$ python -q
>>> import numpy as np
>>> import numpy.linalg as la
>>> np.set_printoptions(precision=2, suppress=True, linewidth=100, floatmode="fixed")
>>> rd = lambda a: np.round(a, 2) + 0
>>> data = np.loadtxt("m.csv", delimiter=",")
>>> print(data)
[[-0.65 -1.00 -0.73 -0.86  0.26]
 [-0.89 -0.96 -0.83  0.06 -0.65]
 [-0.89 -0.46 -0.81  0.55 -0.77]
 [-1.00 -0.71 -0.99  0.95 -1.00]
 [-0.83 -1.00 -0.91 -0.69  0.60]
 [ 0.84  0.86  0.78 -0.19  0.55]
 [-0.98 -0.35 -0.95  0.83 -0.95]
 [ 0.96 -0.69  0.98 -0.84 -0.45]
 [ 0.20  0.77  0.52  0.35 -0.74]
 [-0.77 -0.93  0.14  0.21 -1.00]
 [ 1.00  1.00  1.00  0.46  0.47]
 [-0.28  0.82 -0.68  0.41  0.87]
 [-0.98 -0.49 -0.93  0.85 -0.98]
 [-0.64  0.59 -0.43  0.60 -0.71]
 [-0.33 -0.58 -0.37 -0.08  0.07]
 [ 0.86  1.00  0.65  0.45  0.92]
 [ 0.77 -1.00  0.94 -0.91 -0.94]
 [ 0.85  0.05  0.89 -0.53 -0.13]
 [ 0.15  0.99 -0.10  0.69  0.57]
 [ 0.20  0.64 -0.23  0.06  0.81]
 [ 0.17 -0.96  0.29 -0.65 -0.28]
 [-0.44 -0.99 -0.83 -0.75  0.94]
 [-0.94 -0.07 -0.91  0.71 -0.60]
 [-0.80 -0.91 -0.85 -0.02  0.14]
 [-0.08 -0.99 -0.34 -0.75  0.60]
 [-0.16  1.00 -0.35  0.89  0.43]
 [-0.97  0.99 -0.98  0.96  0.02]
 [-0.12 -1.00  0.80 -0.96 -1.00]
 [-0.28 -0.14 -0.54  0.02  0.63]
 [-0.87 -0.99 -0.70 -0.17 -0.89]
 [-0.55  0.95 -0.52  0.75 -0.24]
 [-0.92 -0.94 -0.93  0.18 -0.23]
 [-0.70 -0.93 -0.79 -0.20  0.37]]
>>> other = data / np.sqrt((data ** 2).mean(axis=1, keepdims=True))
>>> print(la.matrix_rank(other) == la.matrix_rank(data))
True
>>> print(rd(la.norm(other, axis=1)))
[2.24 2.24 2.24 2.24 2.24 2.24 2.24 2.24 2.24 2.24 2.24 2.24 2.24 2.24 2.24 2.24 2.24 2.24 2.24
 2.24 2.24 2.24 2.24 2.24 2.24 2.24 2.24 2.24 2.24 2.24 2.24 2.24 2.24]
>>> print(rd(other[12]))
[-1.13 -0.57 -1.07  0.98 -1.13]
>>> Xs = data - data.mean(axis=0)
>>> U, sv, VT = la.svd(Xs, full_matrices=False)
>>> print(np.abs(U[:, 0]).argmax())
10
>>> print(la.matrix_rank(Xs))
5
>>> print(np.abs(VT[0]).argmax())
0
>>> other = data / la.norm(data, axis=1, keepdims=True)
>>> C2 = other @ other.T
>>> print(rd(la.norm(other, axis=1)))
[1.00 1.00 1.00 1.00 1.00 1.00 1.00 1.00 1.00 1.00 1.00 1.00 1.00 1.00 1.00 1.00 1.00 1.00 1.00
 1.00 1.00 1.00 1.00 1.00 1.00 1.00 1.00 1.00 1.00 1.00 1.00 1.00 1.00]
>>> print(rd(C2[20]))
[ 0.55  0.32 -0.04 -0.04  0.37 -0.25 -0.16  0.80 -0.37  0.48 -0.41 -0.85 -0.10 -0.60  0.45 -0.53
  0.87  0.44 -0.94 -0.68  1.00  0.38 -0.33  0.25  0.66 -0.99 -0.84  0.89 -0.24  0.44 -0.88  0.21
  0.31]
>>> C2 = np.cov(data, rowvar=False)
>>> print(rd(np.polyfit(data[:, 0], data[:, 2], 1)))
[0.95 0.00]
>>> print(rd(C2))
[[ 0.45  0.20  0.43 -0.15  0.15]
 [ 0.20  0.67  0.13  0.31  0.20]
 [ 0.43  0.13  0.49 -0.17  0.00]
 [-0.15  0.31 -0.17  0.39 -0.06]
 [ 0.15  0.20  0.00 -0.06  0.46]]
>>> print(rd(la.eigvalsh(C2)[::-1]))
[1.11 0.85 0.44 0.04 0.01]
>>> print(np.argsort(-data.std(axis=0).round(6), kind="stable"))
[1 2 4 0 3]
>>> D = la.norm(data[:, None] - data[None], axis=-1)
>>> print(np.flatnonzero(D[10] < D.mean() / 2))
[ 5 10 15]
>>> print((D + 1e9 * np.eye(33)).round(6).argmin(axis=1))
[ 4 29  6 12  0 10 12 16 13 29 15 25  6 30 32 10  7  7 25 11 27  4  6 32 21 18 30 16 14  1 13 23 23]
>>> print(D[10].round(6).argsort(kind="stable")[:4])
[10 15  5 18]
>>> print(D.shape)
(33, 33)
>>> print(np.unravel_index(D.round(6).argmax(), D.shape))
(np.int64(16), np.int64(26))
>>> X = np.loadtxt("block11.csv", delimiter=",")
>>> print(rd(X))
[[ 0.57 -0.38 -0.49 -0.20 -0.43 -0.26]
 [-0.38  0.67 -0.43 -0.18 -0.38 -0.23]
 [-0.49 -0.43  0.44 -0.23 -0.49 -0.29]
 [-0.20 -0.18 -0.23  0.91 -0.20 -0.12]
 [-0.43 -0.38 -0.49 -0.20  0.57 -0.26]
 [-0.26 -0.23 -0.29 -0.12 -0.26  0.84]]
>>> rng = np.random.default_rng(82326)
>>> other = X + rng.integers(-2, 3, (6, 5)) @ rng.integers(-2, 3, (5, 6))
>>> print(rd(other))
[[ 2.57  3.62  3.51 -2.20 -2.43 -0.26]
 [-1.38 -1.33 -1.43 -0.18  0.62  0.77]
 [-5.49 -1.43  2.44  0.77  7.51  6.71]
 [ 3.80  3.82 -3.23 -3.09 -3.20 -5.12]
 [ 2.57  0.62 -1.49 -0.20 -5.43 -4.26]
 [-1.26 -0.23  2.71  0.88  3.74  1.84]]
>>> print(rd(la.svd(other - X, compute_uv=False)))
[17.30  6.90  4.82  2.57  1.02  0.00]
>>> print(la.matrix_rank(other - X, tol=1e-8))
5
>>> print(rd(other - X))
[[ 2.00  4.00  4.00 -2.00 -2.00  0.00]
 [-1.00 -2.00 -1.00  0.00  1.00  1.00]
 [-5.00 -1.00  2.00  1.00  8.00  7.00]
 [ 4.00  4.00 -3.00 -4.00 -3.00 -5.00]
 [ 3.00  1.00 -1.00  0.00 -6.00 -4.00]
 [-1.00  0.00  3.00  1.00  4.00  1.00]]
>>> vals, evecs = la.eigh(X)
>>> vec = np.array([9, 0, 7, 4, 5, 2])
>>> print(rd(evecs * np.maximum(vals, 0) @ evecs.T))
[[ 0.78 -0.19 -0.25 -0.10 -0.22 -0.13]
 [-0.19  0.84 -0.21 -0.09 -0.19 -0.11]
 [-0.25 -0.21  0.72 -0.11 -0.25 -0.15]
 [-0.10 -0.09 -0.11  0.95 -0.10 -0.06]
 [-0.22 -0.19 -0.25 -0.10  0.78 -0.13]
 [-0.13 -0.11 -0.15 -0.06 -0.13  0.92]]
>>> print(rd(evecs * np.abs(vals) @ evecs.T))
[[1.00 0.00 0.00 0.00 0.00 0.00]
 [0.00 1.00 0.00 0.00 0.00 0.00]
 [0.00 0.00 1.00 0.00 0.00 0.00]
 [0.00 0.00 0.00 1.00 0.00 0.00]
 [0.00 0.00 0.00 0.00 1.00 0.00]
 [0.00 0.00 0.00 0.00 0.00 1.00]]
>>> print(rd(vec @ X @ vec / (vec @ vec)), rd(vals[0]), vals[-1])
-0.55 -1.0 1.0
>>> print(rd(la.norm(X, axis=0)))
[1.00 1.00 1.00 1.00 1.00 1.00]
>>> print(rd(X[:, 0] @ X[:, 2]))
0.0
>>> print(rd(X @ X.T))
[[1.00 0.00 0.00 0.00 0.00 0.00]
 [0.00 1.00 0.00 0.00 0.00 0.00]
 [0.00 0.00 1.00 0.00 0.00 0.00]
 [0.00 0.00 0.00 1.00 0.00 0.00]
 [0.00 0.00 0.00 0.00 1.00 0.00]
 [0.00 0.00 0.00 0.00 0.00 1.00]]
>>> print(rd(la.svd(X, compute_uv=False)))
[1.00 1.00 1.00 1.00 1.00 1.00]
>>> vals, evecs = la.eigh(X)
>>> print((vals > 1e-8).sum(), (vals < -1e-8).sum())
5 1
>>> print(rd(vals))
[-1.00  1.00  1.00  1.00  1.00  1.00]
>>> C2 = X.T @ X
>>> print(np.allclose(C2, C2.T))
True
>>> print(rd(np.diag(C2)))
[1.00 1.00 1.00 1.00 1.00 1.00]
>>> print(rd(la.svd(X, compute_uv=False) ** 2))
[1.00 1.00 1.00 1.00 1.00 1.00]
>>> print(rd(la.eigvalsh(C2)[::-1]))
[1.00 1.00 1.00 1.00 1.00 1.00]
>>> print(np.trace(C2), rd((X ** 2).sum()))
6.0 6.0
>>> J = np.loadtxt("case8.csv", delimiter=",")
>>> print(rd(J))
[[-0.04  0.54  0.25  0.32 -0.06  0.21  0.56  0.42]
 [-0.04 -0.56 -0.35  0.20  0.32  0.37  0.09  0.52]
 [ 0.04 -0.05 -0.50  0.44 -0.34  0.19  0.32 -0.55]
 [-0.67  0.14 -0.39 -0.49  0.11 -0.13  0.34 -0.02]
 [-0.29 -0.29  0.14 -0.08 -0.84  0.05 -0.09  0.29]
 [-0.04 -0.53  0.51  0.01  0.12 -0.25  0.57 -0.25]
 [-0.54  0.01  0.05  0.64  0.14 -0.43 -0.29  0.03]
 [ 0.42 -0.02 -0.36  0.01 -0.15 -0.72  0.21  0.33]]
>>> print(rd(la.det(J)))
-1.0
>>> print(rd(np.trace(J)))
-2.64
>>> print(np.allclose(J @ J.T, J.T @ J))
True
>>> print(rd(J @ J))
[[-0.35 -0.39 -0.48  0.42  0.23 -0.40  0.26  0.21]
 [-0.07  0.04  0.34 -0.34 -0.33 -0.80  0.14  0.06]
 [-0.62  0.15  0.37 -0.20  0.63  0.03 -0.06 -0.06]
 [ 0.11 -0.44  0.15  0.09  0.10 -0.20 -0.84  0.08]
 [ 0.50  0.20 -0.22 -0.03  0.52 -0.36  0.01 -0.51]
 [-0.40  0.36 -0.07  0.45 -0.36 -0.11 -0.27 -0.54]
 [-0.26 -0.03 -0.63 -0.67 -0.12  0.04 -0.23 -0.11]
 [ 0.07  0.68 -0.21  0.11  0.11 -0.15 -0.27  0.61]]
